% ipython --no-banner

In [1]: import numpy as np

In [2]: from numpy import linalg as LA

In [3]: np.set_printoptions(precision=2, suppress=True, linewidth=200, sign=" ")

In [4]: def rd(a):
   ...:     return np.round(a, 2) + 0
   ...: 

In [5]: A = np.array([[4.0, 1.0, 0.0, 0.0, 0.0],
   ...:     [0.0, 4.0, 1.0, 0.0, 0.0],
   ...:     [0.0, 0.0, 4.0, 1.0, 0.0],
   ...:     [0.0, 0.0, 0.0, 4.0, 1.0],
   ...:     [0.0, 0.0, 0.0, 0.0, 4.0]])

In [6]: Q, vecs = LA.qr(A[:, :2])[0], LA.qr(A[:, 2:])[0]

In [7]: sig = LA.svd(Q.T @ vecs, compute_uv=False)

In [8]: print(rd(np.degrees(np.arccos(sig.clip(0, 1)))))
[ 75.52  90.  ]

In [9]: print(rd(LA.norm(Q @ Q.T - vecs @ vecs.T, 2)))
1.0

In [10]: F = np.array([[-3, 1, 6, -2],
    ...:     [8, 1, -4, -2],
    ...:     [-6, 2, 3, -4],
    ...:     [5, 8, 1, -7],
    ...:     [-4, 2, -3, -5],
    ...:     [2, 8, -4, -8]])

In [11]: F[-1] = F[0] + -1 * F[1]

In [12]: print(F)
[[ -3   1   6  -2]
 [  8   1  -4  -2]
 [ -6   2   3  -4]
 [  5   8   1  -7]
 [ -4   2  -3  -5]
 [-11   0  10   0]]

In [13]: x0 = np.array([3, 3, 3, 3])

In [14]: rhs = F @ x0

In [15]: print(rd(LA.lstsq(F, rhs)[0]))
[ 3.  3.  3.  3.]

In [16]: LA.solve(F, rhs)
LinAlgError: Last 2 dimensions of the array must be square


In [17]: print(rd(LA.pinv(F) @ F))
[[ 1.  0.  0.  0.]
 [ 0.  1.  0.  0.]
 [ 0.  0.  1.  0.]
 [ 0.  0.  0.  1.]]

In [18]: rng = np.random.default_rng(56667)

In [19]: rhs = rhs + 0.02 * rng.normal(size=6)

In [20]: print(rd(rhs))
[  5.98   8.99 -15.01  20.99 -30.03  -3.  ]

In [21]: coef, *_ = LA.lstsq(F, rhs)

In [22]: print(rd(coef))
[ 3.    3.01  3.    3.01]

In [23]: print(rd(LA.norm(rhs - F @ coef)))
0.01

In [24]: print(rd(F.T @ (rhs - F @ coef)))
[ 0.  0.  0.  0.]

In [25]: mat = rng.normal(size=(26, 8))

In [26]: mat = 20 * mat / LA.norm(mat, axis=1, keepdims=True)

In [27]: print(rd(mat))
[[  4.03  -3.96  -6.27  11.21 -12.62  -2.99   4.62   3.68]
 [ 10.41   3.61  12.45   1.24  -1.79   9.91  -3.77   2.52]
 [ -7.98 -11.86   8.4   -5.44   4.66  -6.36  -3.21  -4.78]
 [ -0.71   0.81  12.5   -5.17  -2.18  -8.89  11.5    0.15]
 [  2.33   4.3    8.5    5.02   3.14   0.59   7.44 -14.6 ]
 [ -0.09   3.47  10.89  10.19  -6.38   5.39   7.17  -6.65]
 [  5.     8.63  -9.69  -8.38  10.07   2.36   0.25   5.41]
 [  5.55   3.18   7.6    3.53 -11.55  -8.43   7.27  -5.63]
 [  2.68   7.84  -6.16  -7.69   3.97   3.85   9.93  10.26]
 [ 11.91   9.35   4.72   3.3    1.91   8.56  -7.7   -1.1 ]
 [  6.47  -0.16   6.64 -11.51   6.    11.69  -2.46  -1.61]
 [  6.59  17.1   -1.03   5.17  -4.02   0.11   3.73  -2.5 ]
 [ 11.32  10.16  10.5   -0.27   3.47  -4.49  -2.64  -4.34]
 [  1.06  -3.97  -0.98  -4.74 -13.59  -1.54  12.23  -4.79]
 [ -1.24   6.79   8.58   8.85 -11.17   4.51   6.46   3.68]
 [-10.15  -2.78  -5.72  -8.12  -8.27  -8.45  -3.76  -6.06]
 [ -1.6    5.4   13.11   1.73   1.11   5.42  -2.5  -12.51]
 [  7.49   2.59   2.85  11.51   2.51 -10.32  -9.1    1.03]
 [  2.53   8.26   3.04  12.1  -11.38   1.8   -1.15   5.99]
 [  1.14   0.72  -2.95   2.96  -1.6    6.42  15.44   9.93]
 [  6.55  10.78  -4.     4.59  12.6   -0.64   5.75   3.41]
 [  5.93  -3.07  -4.74  -7.92   1.55  -4.95  -9.75 -12.18]
 [ -1.91   1.69  -5.75   7.09  11.79  10.19   5.83   5.78]
 [ -0.24   2.22   0.78  -0.27   2.94  -8.26  15.87  -8.09]
 [ -5.3   -7.5    5.3   -2.07   8.24 -10.96   2.82   9.35]
 [  2.25   2.29  16.1   -4.43   1.79  -8.58   5.25  -2.55]]

In [28]: Xc = mat - mat.mean(axis=0)

In [29]: vecs = LA.svd(Xc)[2][:7]

In [30]: A2 = Xc - Xc @ vecs.T @ vecs

In [31]: print(LA.norm(A2, axis=1).round(6).argmax())
15

In [32]: print(rd(np.cov(Xc @ vecs.T, rowvar=False)))
[[ 85.23   0.     0.     0.     0.     0.     0.  ]
 [  0.    77.32   0.     0.     0.     0.     0.  ]
 [  0.     0.    70.77   0.     0.     0.     0.  ]
 [  0.     0.     0.    43.35   0.     0.     0.  ]
 [  0.     0.     0.     0.    34.16   0.     0.  ]
 [  0.     0.     0.     0.     0.    32.7    0.  ]
 [  0.     0.     0.     0.     0.     0.    23.87]]

In [33]: print(rd(A2.std(axis=0)))
[ 2.42  2.03  0.21  0.41  0.25  0.11  0.75  0.33]

In [34]: t3 = np.stack([mat, -1 * mat, mat[::-1]])

In [35]: print(rd(LA.norm(t3, axis=(1, 2))))
[ 101.98  101.98  101.98]

In [36]: print(t3.shape)
(3, 26, 8)

In [37]: D = LA.norm(mat[:, None] - mat[None], axis=-1)

In [38]: print(D[22].round(6).argsort(kind="stable")[:4])
[ 22  20  19   8]

In [39]: print((D + 1e9 * np.eye(26)).round(6).argmin(axis=1))
[ 18   9  24  25  16  14   8   3   6   1   1  18   9   7  18  21   4  12  14   8   6  15  20   3   2   3]
